% python3 -q
>>> import numpy as np
>>> from numpy import linalg as LA
>>> np.set_printoptions(precision=2, suppress=True, linewidth=200, floatmode="fixed")
>>> def tidy(a):
...     return np.round(a, 2) + 0
... 
>>> m1 = np.load("arr.npy")
>>> tidy(m1)
array([[3.56, 0.18, 1.05],
       [0.18, 0.01, 0.13],
       [1.05, 0.13, 1.43]])
>>> rank = LA.matrix_rank(m1)
>>> rank
np.int64(2)
>>> ns = LA.svd(m1)[2][rank:].T
>>> [int(LA.matrix_rank(m1[:, :j + 1])) for j in range(3)]
[1, 2, 2]
>>> LA.matrix_rank(m1.T @ m1), LA.matrix_rank(m1 @ m1.T)
(np.int64(2), np.int64(2))
>>> [int(LA.matrix_rank(m1[:i])) for i in range(1, len(m1) + 1)]
[1, 2, 2]
>>> tidy(ns[:, 0] / ns[np.abs(ns[:, 0]).round(6).argmax(), 0])
array([-0.03,  1.00, -0.06])
>>> tidy(ns @ ns.T)
array([[ 0.00, -0.03,  0.00],
       [-0.03,  0.99, -0.06],
       [ 0.00, -0.06,  0.00]])
>>> np.allclose(m1 @ m1.T, m1.T @ m1)
True
>>> assert m1 == m1.T
Traceback (most recent call last):
  File "<python-input-15>", line 1, in <module>
    assert m1 == m1.T
           ^^^^^^^^^^
ValueError: The truth value of an array with more than one element is ambiguous. Use a.any() or a.all()
>>> tidy(np.abs(LA.eigvals(m1)).max())
np.float64(4.0)
>>> (m1 - m1.T) / 2
array([[0.00, 0.00, 0.00],
       [0.00, 0.00, 0.00],
       [0.00, 0.00, 0.00]])
>>> np.allclose(m1, m1.T)
True
>>> ev, V = LA.eigh(m1)
>>> tidy(np.abs(V[:, -1]))
array([0.92, 0.05, 0.38])
>>> tidy(ev)
array([0.00, 1.00, 4.00])
>>> tidy(V @ np.diag(ev) @ V.T)
array([[3.56, 0.18, 1.05],
       [0.18, 0.01, 0.13],
       [1.05, 0.13, 1.43]])
>>> tidy(LA.det(m1.T))
np.float64(0.0)
>>> tidy(LA.det(2 * m1)), tidy(LA.det(m1))
(np.float64(0.0), np.float64(0.0))
>>> tidy(LA.eigvals(m1))
array([4.00, 1.00, 0.00])
>>> W0 = np.load("mat.npy")
>>> W0
array([[1, 0, 3, 0, 0],
       [0, 1, 0, 3, 0],
       [0, 0, 1, 0, 3],
       [3, 0, 0, 1, 0],
       [0, 3, 0, 0, 1]])
>>> A2 = W0 / LA.norm(W0, axis=1, keepdims=True)
>>> C2 = A2 @ A2.T
>>> np.degrees(np.arccos(np.clip(C2[4, 0], -1, 1)))
np.float64(90.0)
>>> (np.abs(C2) > 0.9).astype(int)
array([[1, 0, 0, 0, 0],
       [0, 1, 0, 0, 0],
       [0, 0, 1, 0, 0],
       [0, 0, 0, 1, 0],
       [0, 0, 0, 0, 1]])
>>> tidy(LA.norm(A2, axis=1))
array([1.00, 1.00, 1.00, 1.00, 1.00])
>>> tidy(C2[4])
array([0.00, 0.30, 0.30, 0.00, 1.00])
>>> proj = np.triu(np.array([[8, 2, -6, 1, -7],
...     [6, 9, 6, 3, 8],
...     [-3, 3, 6, 6, 4],
...     [5, 6, -4, -3, 6],
...     [9, 4, 4, 5, 8]]), 1) + np.eye(5)
>>> A2 = proj @ W0 @ LA.inv(proj)
>>> tidy(LA.det(A2))
np.float64(244.0)
>>> C2 = W0.T @ W0
>>> np.diag(C2)
array([10, 10, 10, 10, 10])
>>> np.trace(C2), (W0 ** 2).sum()
(np.int64(50), np.int64(50))
>>> tidy(LA.eigvalsh(C2)[::-1])
array([16.00, 11.85, 11.85,  5.15,  5.15])
>>> np.allclose(C2, C2.T)
True
>>> tidy(LA.svd(W0, compute_uv=False) ** 2)
array([16.00, 11.85, 11.85,  5.15,  5.15])
>>> C2
array([[10,  0,  3,  3,  0],
       [ 0, 10,  0,  3,  3],
       [ 3,  0, 10,  0,  3],
       [ 3,  3,  0, 10,  0],
       [ 0,  3,  3,  0, 10]])
>>> ev, V = LA.eigh(C2)
>>> tidy(V.T @ V)
array([[1.00, 0.00, 0.00, 0.00, 0.00],
       [0.00, 1.00, 0.00, 0.00, 0.00],
       [0.00, 0.00, 1.00, 0.00, 0.00],
       [0.00, 0.00, 0.00, 1.00, 0.00],
       [0.00, 0.00, 0.00, 0.00, 1.00]])
>>> tidy(ev)
array([ 5.15,  5.15, 11.85, 11.85, 16.00])
>>> tidy(LA.eigvalsh(C2 @ C2))
array([ 26.48,  26.48, 140.52, 140.52, 256.00])
>>> tidy(V @ np.diag(ev) @ V.T)
array([[10.00,  0.00,  3.00,  3.00,  0.00],
       [ 0.00, 10.00,  0.00,  3.00,  3.00],
       [ 3.00,  0.00, 10.00,  0.00,  3.00],
       [ 3.00,  3.00,  0.00, 10.00,  0.00],
       [ 0.00,  3.00,  3.00,  0.00, 10.00]])
>>> (ev > 1e-8).sum(), (ev < -1e-8).sum()
(np.int64(5), np.int64(0))
>>> np.abs(V[:, -1]).round(6).argmax()
np.int64(0)
>>> tidy(LA.eigvalsh(C2 + -3 * np.eye(5)))
array([ 2.15,  2.15,  8.85,  8.85, 13.00])
>>> np.unique(ev.round(6) + 0, return_counts=True)[1]
array([2, 2, 1])
>>> tidy(np.abs(V[:, -1]))
array([0.45, 0.45, 0.45, 0.45, 0.45])
>>> F = np.loadtxt("layer1.csv", delimiter=",")
>>> F
array([[-1.00, -2.00, -4.00,  1.00,  1.00],
       [-1.00,  1.00, -4.00,  0.00,  2.00],
       [-1.00,  1.00, -4.00, -2.00, -1.00],
       [ 1.00, -2.00,  4.00,  0.00, -2.00],
       [ 1.00, -1.00,  4.00, -2.00,  2.00]])
>>> U, sv = LA.svd(F)
Traceback (most recent call last):
  File "<python-input-56>", line 1, in <module>
    U, sv = LA.svd(F)
    ^^^^^
ValueError: too many values to unpack (expected 2)
>>> U, sv, Vt = LA.svd(F, full_matrices=False)
>>> tidy(sv / sv[0])
array([1.00, 0.39, 0.36, 0.26, 0.00])
>>> np.abs(U[:, 0]).round(6).argmax()
np.int64(3)
>>> tidy(np.sqrt((sv ** 2).sum())), tidy(LA.norm(F))
(np.float64(10.91), np.float64(10.91))
>>> tidy(sv)
array([9.39, 3.68, 3.36, 2.46, 0.00])
>>> J = np.load("block4.npy")
>>> J
array([[-3.00,  0.00],
       [ 0.00,  3.00]])
>>> tidy(LA.eigvals(J))
array([-3.00,  3.00])
>>> np.poly(J)
array([ 1.00,  0.00, -9.00])
>>> np.einsum("ii->", J)
np.float64(0.0)
>>> M = np.load("sample5.npy")
>>> M
array([[ 4, -6,  4, -2],
       [-6,  9, -6,  3],
       [ 4, -6,  4, -2],
       [-2,  3, -2,  1]])
>>> # column 2 repeats column 0
>>> U, sv, Vt = LA.svd(M)
>>> tidy(sv)
array([18.00,  0.00,  0.00,  0.00])
>>> A2 = U[:, :1] @ np.diag(sv[:1]) @ Vt[:1]
>>> LA.matrix_rank(A2)
np.int64(1)
>>> LA.matrix_rank(M, rtol=0.05)
np.int64(1)
>>> tidy(LA.norm(M - A2, 2)), tidy(sv[1])
(np.float64(0.0), np.float64(0.0))
>>> tidy(A2)
array([[ 4.00, -6.00,  4.00, -2.00],
       [-6.00,  9.00, -6.00,  3.00],
       [ 4.00, -6.00,  4.00, -2.00],
       [-2.00,  3.00, -2.00,  1.00]])
>>> tidy(np.abs(M - A2).max())
np.float64(0.0)
>>> LA.cond(M) > 100
np.True_
>>> [round(float(x), 2) for x in LA.svd(M, compute_uv=False)[:3]]
[18.0, 0.0, 0.0]
>>> tidy(LA.norm(J, axis=0))
array([3.00, 3.00])
>>> tidy(LA.pinv(J))
array([[-0.33,  0.00],
       [ 0.00,  0.33]])
>>> J @ J.T
array([[9.00, 0.00],
       [0.00, 9.00]])
>>> rng = np.random.default_rng(102)
>>> mat = (rng.random((2, 2)) < 0.3) + np.eye(2)
>>> mat /= mat.sum(axis=1, keepdims=True)
>>> mat
array([[1.00, 0.00],
       [0.00, 1.00]])
>>> # symmetric
>>> tidy(LA.eigvals(mat).sum().real)
np.float64(2.0)
>>> np.einsum("ij,ji->", mat, mat)
np.float64(2.0)
>>> np.kron(np.eye(2, dtype=int), mat)
array([[1.00, 0.00, 0.00, 0.00],
       [0.00, 1.00, 0.00, 0.00],
       [0.00, 0.00, 1.00, 0.00],
       [0.00, 0.00, 0.00, 1.00]])
>>> Lm = LA.cholesky(mat)
>>> Lm @ Lm.T
array([[1.00, 0.00],
       [0.00, 1.00]])
>>> Lm
array([[1.00, 0.00],
       [0.00, 1.00]])
>>> mat / np.sqrt(np.outer(np.diag(mat), np.diag(mat)))
array([[1.00, 0.00],
       [0.00, 1.00]])
>>> mat @ mat.T
array([[1.00, 0.00],
       [0.00, 1.00]])
>>> O, r_ = LA.qr(mat)
>>> O
array([[ 1.00,  0.00],
       [-0.00,  1.00]])
>>> O @ r_
array([[1.00, 0.00],
       [0.00, 1.00]])
>>> np.trace(O @ O.T)
np.float64(2.0)
>>> abs(r_[0, 0]), tidy(LA.norm(mat[:, 0]))
(np.float64(1.0), np.float64(1.0))
>>> ev, V = LA.eigh(J)
>>> ev
array([-3.00,  3.00])
>>> V.T @ J @ V
array([[-3.00,  0.00],
       [ 0.00,  3.00]])
>>> np.abs(V[:, -1]).round(6).argmax()
np.int64(1)
>>> K = np.loadtxt("case0.csv", delimiter=",")
>>> tidy(K)
array([[0.43, 0.24, 0.33],
       [0.36, 0.29, 0.36],
       [0.24, 0.33, 0.43]])
>>> round(np.log10(LA.cond(K)))
2
>>> LA.cond(K) > 100
np.False_
>>> [round(float(x), 2) for x in LA.svd(K, compute_uv=False)[:3]]
[1.01, 0.17, 0.01]
>>> np.argsort(-LA.norm(K, axis=0).round(6), kind="stable")[:3]
array([2, 0, 1])
>>> U, sv, Vt = LA.svd(K)
>>> np.argmax(sv[:-1] / (sv[1:] + 1e-6)) + 1
np.int64(2)
>>> A2 = U[:, :2] @ np.diag(sv[:2]) @ Vt[:2]
>>> tidy(A2)
array([[0.43, 0.24, 0.33],
       [0.36, 0.28, 0.36],
       [0.24, 0.34, 0.43]])
>>> LA.matrix_rank(A2)
np.int64(2)
>>> tidy(LA.norm(K, 1)), tidy(LA.norm(K, np.inf))
(np.float64(1.12), np.float64(1.0))
>>> tidy(K[0] @ K[2])
np.float64(0.32)
>>> tidy(LA.norm(K, axis=1))
array([0.59, 0.58, 0.59])
>>> x = np.array([5, 2, -3])
>>> target = K @ x
>>> tidy(target)
array([1.62, 1.29, 0.57])
>>> tidy(LA.solve(K, target))
array([ 5.00,  2.00, -3.00])
>>> tidy(LA.matrix_power(K, 2))
array([[0.35, 0.28, 0.37],
       [0.34, 0.29, 0.37],
       [0.32, 0.29, 0.38]])
>>> tidy(np.sort(np.abs(LA.eigvals(K)))[::-1])
array([1.00, 0.12, 0.02])
>>> K.sum(axis=1)
array([1.00, 1.00, 1.00])
>>> p = np.eye(3)[0]
>>> for _ in range(4):
...     p = p @ K
...     print(p.round(2))
... 
[0.43 0.24 0.33]
[0.35 0.28 0.37]
[0.34 0.29 0.38]
[0.34 0.29 0.38]
>>> arr = np.load("data.npy")
>>> arr
array([[  0,  -1, -12,   5,  -8],
       [  1,   0,   5,   4,  14],
       [ 12,  -5,   0,   0,  -9],
       [ -5,  -4,   0,   0,   1],
       [  8, -14,   9,  -1,   0]])
>>> # skew-symmetric
>>> A2 = np.array([[0, 2], [-1, 1], [-1, 2], [1, -2], [-2, -1]])
>>> np.einsum("ik,kj->ji", arr, A2)
array([[ 34, -29,  23,   2,   4],
       [-27, -10,  28, -15,  22]])
>>> LA.matrix_rank(np.vstack([arr, A2.T]))
np.int64(5)
>>> proj = np.triu(np.array([[-1, -1, 1, 1, 1],
...     [2, 1, 0, 0, -2],
...     [-2, 1, 2, 2, 2],
...     [1, -1, 0, -2, 2],
...     [0, -1, 2, -2, -2]]), 1) + np.eye(5)
>>> A2 = proj @ F @ LA.inv(proj)
>>> proj @ F - F @ proj
array([[  2.00,  -4.00,   9.00,   5.00,   0.00],
       [ -2.00,   1.00,  -7.00,  13.00,   7.00],
       [  4.00,  -7.00,  17.00,   5.00,  15.00],
       [  2.00,  -1.00,   7.00, -13.00,  -9.00],
       [  0.00,   1.00,  -1.00,  -9.00,  -7.00]])
>>> tidy(LA.det(A2))
np.float64(0.0)
>>> tidy(np.poly(A2))
array([  1.00,   2.00,  -3.00, -39.00, -54.00,   0.00])
>>> LA.matrix_rank(A2)
np.int64(4)
>>> U, sv, Vt = LA.svd(arr)
>>> np.argmax(sv[:-1] / (sv[1:] + 1e-6)) + 1
np.int64(4)
>>> tidy(sv)
array([21.77, 21.77,  8.89,  8.89,  0.00])
>>> A2 = U[:, :4] @ np.diag(sv[:4]) @ Vt[:4]
>>> LA.matrix_rank(A2)
np.int64(4)
>>> tidy(np.abs(arr - A2).max())
np.float64(0.0)
>>> tidy(LA.norm(arr - A2) / LA.norm(arr))
np.float64(0.0)
>>> rank = LA.matrix_rank(arr)
>>> rank
np.int64(4)
>>> ns = LA.svd(arr)[2][rank:].T
>>> np.allclose(arr @ ns, 0)
True
>>> tidy(ns @ ns.T)
array([[ 0.04, -0.04, -0.11, -0.15,  0.08],
       [-0.04,  0.03,  0.09,  0.12, -0.06],
       [-0.11,  0.09,  0.28,  0.38, -0.20],
       [-0.15,  0.12,  0.38,  0.50, -0.27],
       [ 0.08, -0.06, -0.20, -0.27,  0.14]])
